$ python -q
>>> import numpy as np
>>> from numpy import linalg as LA
>>> np.set_printoptions(precision=2, suppress=True, linewidth=160)
>>> rd = lambda a: np.round(a, 2) + 0
>>> data = np.load("arr.npy")
>>> rd(data)
array([[ 0.6 , -0.29,  0.74,  0.06,  0.06],
       [-0.29,  0.8 ,  0.53,  0.04,  0.04],
       [ 0.74,  0.53, -0.38, -0.11, -0.11],
       [ 0.06,  0.04, -0.11,  0.99, -0.01],
       [ 0.06,  0.04, -0.11, -0.01,  0.99]])
>>> W = np.array([[2, 2, 7], [3, 8, 0], [3, 6, 9], [7, 2, 0], [1, 8, 5]])
>>> b = np.array([3, 2, 3])
>>> act = np.maximum(data @ W + b, 0)
>>> (act > 0).astype(int)
array([[1, 1, 1],
       [1, 1, 1],
       [1, 1, 1],
       [1, 1, 1],
       [1, 1, 1]])
>>> cent = np.array([[3, 3, 1], [3, 1, 0], [3, 2, 1]])
>>> (act @ cent).round(6).argmax(axis=1)
array([0, 0, 0, 0, 0])
>>> W @ cent
array([[33, 22,  9],
       [33, 17,  3],
       [54, 33, 12],
       [27, 23,  7],
       [42, 21,  6]])
>>> t3 = np.stack([data, -3 * data, data[::-1]])
>>> rd(LA.norm(t3, axis=(1, 2)))
array([2.24, 6.71, 2.24])
>>> LA.matrix_rank(t3)
array([5, 5, 5])
>>> LA.matrix_rank(t3.reshape(3, -1))
np.int64(2)
>>> W0 = np.array([[39.0, 48.0, 30.0, 54.0, 36.0],
...     [48.0, 67.0, 40.0, 72.0, 48.0],
...     [30.0, 40.0, 28.0, 45.0, 30.0],
...     [54.0, 72.0, 45.0, 84.0, 54.0],
...     [36.0, 48.0, 30.0, 54.0, 39.0]])
>>> W0
array([[39., 48., 30., 54., 36.],
       [48., 67., 40., 72., 48.],
       [30., 40., 28., 45., 30.],
       [54., 72., 45., 84., 54.],
       [36., 48., 30., 54., 39.]])
>>> # symmetric, so the eigenvalues are real
>>> evals, evecs = LA.eigh(W0)
>>> vec = np.array([5, 5, 4, 2, 5])
>>> (np.sign(evecs[:, -1].round(6)) == np.sign(evecs[0, -1].round(6))).astype(int)
array([1, 1, 1, 1, 1])
>>> rd(vec @ W0 @ vec / (vec @ vec)), rd(evals[0]), rd(evals[-1])
(np.float64(203.46), np.float64(3.0), np.float64(245.0))
>>> rd(evecs * np.maximum(evals, 0) @ evecs.T)
array([[39., 48., 30., 54., 36.],
       [48., 67., 40., 72., 48.],
       [30., 40., 28., 45., 30.],
       [54., 72., 45., 84., 54.],
       [36., 48., 30., 54., 39.]])
>>> E = np.load("case14.npy")
>>> E
array([[ 0,  0,  0,  4],
       [-7,  0,  0,  0],
       [ 0, -6,  0,  0],
       [ 0,  0, -9,  0]])
>>> proj = np.triu(np.array([[2, 2, 2, 0], [0, 1, 0, 1], [2, 2, 2, 0], [2, 2, 0, 0]]), 1) + np.eye(4)
>>> Y = proj @ E @ LA.inv(proj)
>>> Y
array([[-14.,  16.,  28., -12.],
       [ -7.,  14.,   5., -14.],
       [  0.,  -6.,   0.,   6.],
       [  0.,   0.,  -9.,   0.]])
>>> rd(np.poly(Y))
array([   1.,    0.,    0.,    0., 1512.])
>>> rd(LA.det(Y))
np.float64(1512.0)
